>>> import numpy as np
>>> np.set_printoptions(precision=3, suppress=True, linewidth=100, floatmode="fixed")
>>> mat = np.load("out2.npy")
>>> mat
array([[ 1, -1,  1, -1],
       [ 1,  0,  0,  0]])
>>> # column 3 repeats column 1
>>> np.diff(mat, axis=0)
array([[ 0,  1, -1,  1]])
>>> np.linalg.matrix_rank(mat)
np.int64(2)
>>> mat.mean(axis=0)
array([ 1.000, -0.500,  0.500, -0.500])
>>> mat.shape
(2, 4)
>>> f = np.array([4, 4, 1, 0, 2])
>>> v = np.array([2, 4, 3, 5, 4])
>>> feats = f[:, None] + v[None, :]
>>> feats
array([[6, 8, 7, 9, 8],
       [6, 8, 7, 9, 8],
       [3, 5, 4, 6, 5],
       [2, 4, 3, 5, 4],
       [4, 6, 5, 7, 6]])
>>> rng = np.random.default_rng(88)
>>> labels = rng.permutation(5)
>>> labels
array([2, 1, 3, 0, 4])
>>> other = feats[labels][:, labels]
>>> other
array([[4, 5, 6, 3, 5],
       [7, 8, 9, 6, 8],
       [3, 4, 5, 2, 4],
       [7, 8, 9, 6, 8],
       [5, 6, 7, 4, 6]])
>>> np.trace(other)
np.int64(29)
>>> np.allclose(other, feats)
False
>>> r = np.linalg.matrix_rank(feats)
>>> r
np.int64(2)
>>> ns = np.linalg.svd(feats)[2][r:].T
>>> ns @ ns.T
array([[ 0.308, -0.077, -0.385,  0.231, -0.077],
       [-0.077,  0.769, -0.154, -0.308, -0.231],
       [-0.385, -0.154,  0.731, -0.038, -0.154],
       [ 0.231, -0.308, -0.038,  0.423, -0.308],
       [-0.077, -0.231, -0.154, -0.308,  0.769]])
>>> np.allclose(feats @ ns, 0)
True
>>> [int(np.linalg.matrix_rank(feats[:, :j + 1])) for j in range(5)]
[1, 2, 2, 2, 2]
>>> proj = np.triu(np.array([[6, -6, 9, -1, -4],
...     [9, -6, -8, -7, 2],
...     [-9, -9, 8, 5, 2],
...     [-9, -3, 9, 5, 0],
...     [-1, -4, -7, 7, 3]]), 1) + np.eye(5)
>>> other = proj @ feats @ np.linalg.inv(proj)
>>> proj @ feats - feats @ proj
array([[-27.000,   5.000, -19.000,  -6.000, -37.000],
       [-30.000, -20.000, -33.000, -42.000, -62.000],
       [ 18.000,  50.000,  38.000,  57.000,  26.000],
       [  0.000,  12.000,  14.000,  15.000,  -6.000],
       [  0.000,  24.000,  12.000,  21.000,  -6.000]])
>>> np.trace(other), np.trace(feats)
(np.float64(29.0), np.int64(29))
>>> Uu, sv, vt = np.linalg.svd(feats)
>>> sv.round(3) + 0
array([30.483,  1.338,  0.000,  0.000,  0.000])
>>> np.argmax(sv[:-1] / (sv[1:] + 1e-6)) + 1
np.int64(2)
>>> other = Uu[:, :2] @ np.diag(sv[:2]) @ vt[:2]
>>> round(float(np.linalg.norm(feats - other) / np.linalg.norm(feats)), 3)
0.0
>>> round(np.abs(feats - other).max(), 3)
np.float64(0.0)
>>> other
array([[6.000, 8.000, 7.000, 9.000, 8.000],
       [6.000, 8.000, 7.000, 9.000, 8.000],
       [3.000, 5.000, 4.000, 6.000, 5.000],
       [2.000, 4.000, 3.000, 5.000, 4.000],
       [4.000, 6.000, 5.000, 7.000, 6.000]])
>>> np.linalg.matrix_rank(feats, rtol=0.05)
np.int64(1)
>>> r = np.linalg.matrix_rank(other)
>>> r
np.int64(2)
>>> ns = np.linalg.svd(other)[2][r:].T
>>> [int(np.linalg.matrix_rank(other[:i])) for i in range(1, len(other) + 1)]
[1, 1, 2, 2, 2]
>>> np.round(other @ ns, 3) + 0
array([[0.000, 0.000, 0.000],
       [0.000, 0.000, 0.000],
       [0.000, 0.000, 0.000],
       [0.000, 0.000, 0.000],
       [0.000, 0.000, 0.000]])
>>> ns @ ns.T
array([[ 0.308, -0.077, -0.385,  0.231, -0.077],
       [-0.077,  0.769, -0.154, -0.308, -0.231],
       [-0.385, -0.154,  0.731, -0.038, -0.154],
       [ 0.231, -0.308, -0.038,  0.423, -0.308],
       [-0.077, -0.231, -0.154, -0.308,  0.769]])
>>> np.allclose(other @ ns, 0)
True
>>> W0 = np.array([[-2, 0, 0, 0, 0, 0, 0, 0],
...     [0, 1, -2, 0, 2, 0, 0, 2],
...     [0, 2, -1, 0, 0, 0, 0, 1],
...     [0, 0, 0, -2, 0, 0, -1, 0],
...     [0, -2, 2, 0, 0, 0, 0, -2],
...     [-2, 0, 0, 0, 0, -2, 0, 0],
...     [0, 0, 0, 0, 0, 0, -2, 0],
...     [0, 2, -2, 0, 0, 0, 0, -2]])
>>> W0
array([[-2,  0,  0,  0,  0,  0,  0,  0],
       [ 0,  1, -2,  0,  2,  0,  0,  2],
       [ 0,  2, -1,  0,  0,  0,  0,  1],
       [ 0,  0,  0, -2,  0,  0, -1,  0],
       [ 0, -2,  2,  0,  0,  0,  0, -2],
       [-2,  0,  0,  0,  0, -2,  0,  0],
       [ 0,  0,  0,  0,  0,  0, -2,  0],
       [ 0,  2, -2,  0,  0,  0,  0, -2]])
>>> # 3 groups of indices that never mix
>>> gram = W0.T @ W0
>>> np.linalg.matrix_rank(gram)
np.int64(8)
>>> np.diag(gram)
array([ 8, 13, 13,  4,  4,  4,  5, 13])
>>> np.trace(gram), (W0 ** 2).sum()
(np.int64(64), np.int64(64))
>>> gram
array([[  8,   0,   0,   0,   0,   4,   0,   0],
       [  0,  13, -12,   0,   2,   0,   0,   4],
       [  0, -12,  13,   0,  -4,   0,   0,  -5],
       [  0,   0,   0,   4,   0,   0,   2,   0],
       [  0,   2,  -4,   0,   4,   0,   0,   4],
       [  4,   0,   0,   0,   0,   4,   0,   0],
       [  0,   0,   0,   2,   0,   0,   5,   0],
       [  0,   4,  -5,   0,   4,   0,   0,  13]])
>>> (np.linalg.matrix_power((W0 != 0) + (W0.T != 0) + np.eye(8), 8) > 0).astype(int)
array([[1, 0, 0, 0, 0, 1, 0, 0],
       [0, 1, 1, 0, 1, 0, 0, 1],
       [0, 1, 1, 0, 1, 0, 0, 1],
       [0, 0, 0, 1, 0, 0, 1, 0],
       [0, 1, 1, 0, 1, 0, 0, 1],
       [1, 0, 0, 0, 0, 1, 0, 0],
       [0, 0, 0, 1, 0, 0, 1, 0],
       [0, 1, 1, 0, 1, 0, 0, 1]])
>>> (W0 != 0).astype(int)
array([[1, 0, 0, 0, 0, 0, 0, 0],
       [0, 1, 1, 0, 1, 0, 0, 1],
       [0, 1, 1, 0, 0, 0, 0, 1],
       [0, 0, 0, 1, 0, 0, 1, 0],
       [0, 1, 1, 0, 0, 0, 0, 1],
       [1, 0, 0, 0, 0, 1, 0, 0],
       [0, 0, 0, 0, 0, 0, 1, 0],
       [0, 1, 1, 0, 0, 0, 0, 1]])
>>> W0 @ W0
array([[ 4,  0,  0,  0,  0,  0,  0,  0],
       [ 0, -3,  0,  0,  2,  0,  0, -8],
       [ 0,  2, -5,  0,  4,  0,  0,  1],
       [ 0,  0,  0,  4,  0,  0,  4,  0],
       [ 0, -2,  6,  0, -4,  0,  0,  2],
       [ 8,  0,  0,  0,  0,  4,  0,  0],
       [ 0,  0,  0,  0,  0,  0,  4,  0],
       [ 0, -6,  2,  0,  4,  0,  0,  6]])
